In [1]: import numpy as np

In [2]: np.set_printoptions(precision=4, suppress=True, linewidth=120, legacy="1.25")

In [3]: O, _ = np.linalg.qr(np.array([[-0.2, -0.1, -1.8, 1.2, -0.9, -2.0, -2.5, -1.5, 0.2, 0.3],
   ...:     [-0.6, 1.5, 0.0, -0.1, 0.8, 0.3, 0.1, -0.4, -0.5, 1.0],
   ...:     [0.1, -1.5, -0.8, -1.6, -0.3, 0.1, 0.4, 0.2, -1.1, 0.3],
   ...:     [1.0, -1.1, 0.3, 0.8, -0.1, -1.8, -0.7, 0.3, 0.2, -0.1],
   ...:     [0.2, -1.3, 0.9, -1.5, -1.2, -1.2, -0.2, 0.9, -0.8, 0.9],
   ...:     [-0.9, 0.8, 0.1, 0.9, 0.3, -1.3, -0.1, 2.2, -0.3, 0.5],
   ...:     [0.7, -0.6, -0.7, 1.6, 0.5, 1.9, -0.4, -0.3, 1.1, 1.2],
   ...:     [0.4, -0.8, -1.2, -0.2, 0.6, -0.6, -0.6, 0.3, -0.1, -0.5],
   ...:     [-1.1, 1.7, -0.6, -0.5, -1.1, 0.7, 0.1, -0.3, 1.3, -0.3],
   ...:     [-0.7, -0.4, 0.1, -0.3, -3.6, -0.6, 0.4, -0.7, 0.5, -0.2]]))

In [4]: E = O[:, :6]

In [5]: E
Out[5]: 
array([[-0.0931,  0.141 , -0.6615, -0.2813, -0.1453, -0.4122],
       [-0.2794, -0.3323, -0.0185,  0.192 ,  0.0728, -0.1313],
       [ 0.0466,  0.5798, -0.2475,  0.3862,  0.3029,  0.1887],
       [ 0.4657, -0.0336,  0.0863, -0.2315, -0.2662, -0.4829],
       [ 0.0931,  0.4464,  0.3794,  0.163 , -0.0475, -0.2064],
       [-0.4192,  0.1099,  0.07  , -0.5353,  0.6094, -0.1479],
       [ 0.326 , -0.0948, -0.2905, -0.3686, -0.0378,  0.6446],
       [ 0.1863,  0.1376, -0.4494,  0.2301,  0.1311, -0.1779],
       [-0.5123, -0.1686, -0.2172,  0.2864, -0.3764,  0.0423],
       [-0.326 ,  0.5144,  0.1052, -0.312 , -0.5263,  0.175 ]])

In [6]: T = np.stack([E, 2 * E, E[::-1]])

In [7]: np.linalg.norm(T, axis=(1, 2))
Out[7]: array([2.4495, 4.899 , 2.4495])

In [8]: np.einsum("bij,cij->bc", T, T)
Out[8]: 
array([[ 6.    , 12.    ,  1.0207],
       [12.    , 24.    ,  2.0415],
       [ 1.0207,  2.0415,  6.    ]])

In [9]: np.linalg.matrix_rank(T)
Out[9]: array([6, 6, 6])

In [10]: np.linalg.matrix_rank(T.reshape(3, -1))
Out[10]: 2

In [11]: vec = np.array([2, 2, 3, 1, 0, 2])

In [12]: rhs = E @ vec

In [13]: np.round(np.linalg.pinv(E) @ E, 4) + 0
Out[13]: 
array([[1., 0., 0., 0., 0., 0.],
       [0., 1., 0., 0., 0., 0.],
       [0., 0., 1., 0., 0., 0.],
       [0., 0., 0., 1., 0., 0.],
       [0., 0., 0., 0., 1., 0.],
       [0., 0., 0., 0., 0., 1.]])

In [14]: np.round(np.linalg.lstsq(E, rhs)[0], 4) + 0
Out[14]: array([2., 2., 3., 1., 0., 2.])

In [15]: rng = np.random.default_rng(8932)

In [16]: rhs = rhs + 0.3 * rng.normal(size=10)

In [17]: rhs
Out[17]: array([-3.5065, -0.6928,  1.4143,  0.0847,  2.5958, -1.2181,  0.4471, -1.1624, -1.6791,  0.9015])

In [18]: b, *_ = np.linalg.lstsq(E, rhs)

In [19]: b
Out[19]: array([ 1.8735,  2.1225,  3.7411,  1.2609, -0.0125,  1.9883])

In [20]: b.round()
Out[20]: array([ 2.,  2.,  4.,  1., -0.,  2.])

In [21]: np.round(E.T @ (rhs - E @ b), 4) + 0
Out[21]: array([0., 0., 0., 0., 0., 0.])

In [22]: [round(float(np.linalg.norm(np.linalg.solve(E.T @ E + lam * np.eye(6), E.T @ rhs))), 2) for lam in (0, 1, 10, 100)]
Out[22]: [5.25, 2.62, 0.48, 0.05]

In [23]: u = np.array([1, 1])

In [24]: np.correlate(E[1], E[7], "full")
Out[24]: array([ 0.0497,  0.0225, -0.1046,  0.0125,  0.1188, -0.0124, -0.1512, -0.04  ,  0.1048, -0.0045, -0.0245])

In [25]: np.cross(E[1, :3], E[7, :3])
Out[25]: array([ 0.1519, -0.129 ,  0.0234])

In [26]: feats = np.loadtxt("dump.csv", delimiter=",")

In [27]: feats
Out[27]: 
array([[5., 7., 7., 4., 0., 2., 6., 7., 5.],
       [7., 5., 7., 7., 4., 0., 2., 6., 7.],
       [7., 7., 5., 7., 7., 4., 0., 2., 6.],
       [4., 7., 7., 5., 7., 7., 4., 0., 2.],
       [0., 4., 7., 7., 5., 7., 7., 4., 0.],
       [2., 0., 4., 7., 7., 5., 7., 7., 4.],
       [6., 2., 0., 4., 7., 7., 5., 7., 7.],
       [7., 6., 2., 0., 4., 7., 7., 5., 7.],
       [5., 7., 6., 2., 0., 4., 7., 7., 5.]])

In [28]: M2 = feats / np.sqrt((feats ** 2).mean(axis=1, keepdims=True))

In [29]: np.linalg.matrix_rank(feats - feats.mean(axis=1, keepdims=True))
Out[29]: 8
